$ ipython --no-banner

In [1]: import numpy as np

In [2]: np.set_printoptions(suppress=True, linewidth=160)

In [3]: def tidy(a):
   ...:     return np.round(a, 3) + 0
   ...: 

In [4]: m1 = np.loadtxt("layer7.csv", delimiter=",")

In [5]: tidy(m1)
Out[5]: 
array([[-0.332,  0.217, -0.119, -0.009,  0.11 ,  0.167,  0.67 ],
       [-0.48 , -0.145,  0.118,  0.201,  0.049,  0.347,  0.003],
       [ 0.   , -0.054, -0.075,  0.134, -0.576,  0.007, -0.286],
       [-0.111, -0.124, -0.097, -0.385,  0.099, -0.399,  0.252],
       [ 0.517, -0.367,  0.026, -0.18 , -0.212,  0.448,  0.471],
       [-0.148, -0.308,  0.793,  0.052,  0.266, -0.005, -0.018],
       [-0.185, -0.332, -0.016,  0.292, -0.358,  0.221,  0.035],
       [-0.074, -0.208, -0.269,  0.659,  0.06 , -0.366,  0.28 ],
       [-0.258,  0.585,  0.114, -0.039, -0.246,  0.277,  0.052],
       [ 0.406,  0.258, -0.067,  0.413,  0.475,  0.331, -0.105],
       [ 0.295,  0.349,  0.487,  0.258, -0.333, -0.351,  0.301]])

In [6]: x = np.array([3, -1, -3, -2, -2, 1, -3])

In [7]: rhs = m1 @ x

In [8]: tidy(rhs)
Out[8]: array([-2.902, -1.808,  2.027, -0.503,  1.659, -3.103,  0.075, -1.849, -1.012,  0.032, -2.03 ])

In [9]: print(tidy(np.linalg.pinv(m1) @ m1))
[[1. 0. 0. 0. 0. 0. 0.]
 [0. 1. 0. 0. 0. 0. 0.]
 [0. 0. 1. 0. 0. 0. 0.]
 [0. 0. 0. 1. 0. 0. 0.]
 [0. 0. 0. 0. 1. 0. 0.]
 [0. 0. 0. 0. 0. 1. 0.]
 [0. 0. 0. 0. 0. 0. 1.]]

In [10]: tidy(np.linalg.solve(m1.T @ m1, m1.T @ rhs))
Out[10]: array([ 3., -1., -3., -2., -2.,  1., -3.])

In [11]: rng = np.random.default_rng(333)

In [12]: rhs = rhs + 0.3 * rng.normal(size=11)

In [13]: print(tidy(rhs))
[-3.188 -1.158  1.812 -0.179  1.812 -3.029 -0.099 -1.529 -1.363 -0.571 -2.389]

In [14]: c, *_ = np.linalg.lstsq(m1, rhs)

In [15]: tidy(m1.T @ (rhs - m1 @ c))
Out[15]: array([0., 0., 0., 0., 0., 0., 0.])

In [16]: tidy(c)
Out[16]: array([ 2.564, -1.759, -3.101, -2.212, -1.856,  0.79 , -2.955])

In [17]: P = m1 @ np.linalg.solve(m1.T @ m1, m1.T)

In [18]: print(np.linalg.matrix_rank(np.eye(11) - P))
4

In [19]: tidy(P @ m1[:, 3])
Out[19]: array([-0.009,  0.201,  0.134, -0.385, -0.18 ,  0.052,  0.292,  0.659, -0.039,  0.413,  0.258])

In [20]: np.trace(P)
Out[20]: np.float64(7.0)

In [21]: tidy(np.diag(P))
Out[21]: array([0.66 , 0.428, 0.44 , 0.417, 0.902, 0.819, 0.408, 0.771, 0.563, 0.753, 0.837])

In [22]: T = np.stack([m1, -2 * m1, m1[::-1]])

In [23]: T.shape
Out[23]: (3, 11, 7)

In [24]: print(np.linalg.matrix_rank(T.reshape(3, -1)))
2

In [25]: tidy(np.linalg.svd(m1, compute_uv=False))
Out[25]: array([1., 1., 1., 1., 1., 1., 1.])

In [26]: arr = np.load("arr.npy")

In [27]: arr
Out[27]: 
array([[ 0,  2,  1,  2,  1,  1, -1,  1],
       [ 0, -2,  1,  0,  1, -2, -2,  0],
       [ 0,  0, -1, -1,  2, -1,  1,  0],
       [ 0,  0,  0,  0,  0, -1, -1, -1],
       [ 0,  0,  0,  0,  2, -2,  2,  0],
       [ 0,  0,  0,  0,  0,  1,  2, -2],
       [ 0,  0,  0,  0,  0,  0, -2, -2],
       [ 0,  0,  0,  0,  0,  0,  0,  1]])

In [28]: np.unique(arr.round(6), axis=0).shape
Out[28]: (8, 8)

In [29]: print(tidy(np.trace(np.linalg.pinv(arr) @ arr)))
6.0

In [30]: np.linalg.lstsq(arr[:-1].T, arr[-1])[2]
Out[30]: np.int32(6)

In [31]: np.abs(np.diag(np.linalg.qr(arr)[1])) > 1e-9
Out[31]: array([False,  True,  True, False,  True,  True,  True,  True])

In [32]: np.allclose(arr[:-1].T @ np.linalg.lstsq(arr[:-1].T, arr[-1])[0], arr[-1])
Out[32]: True
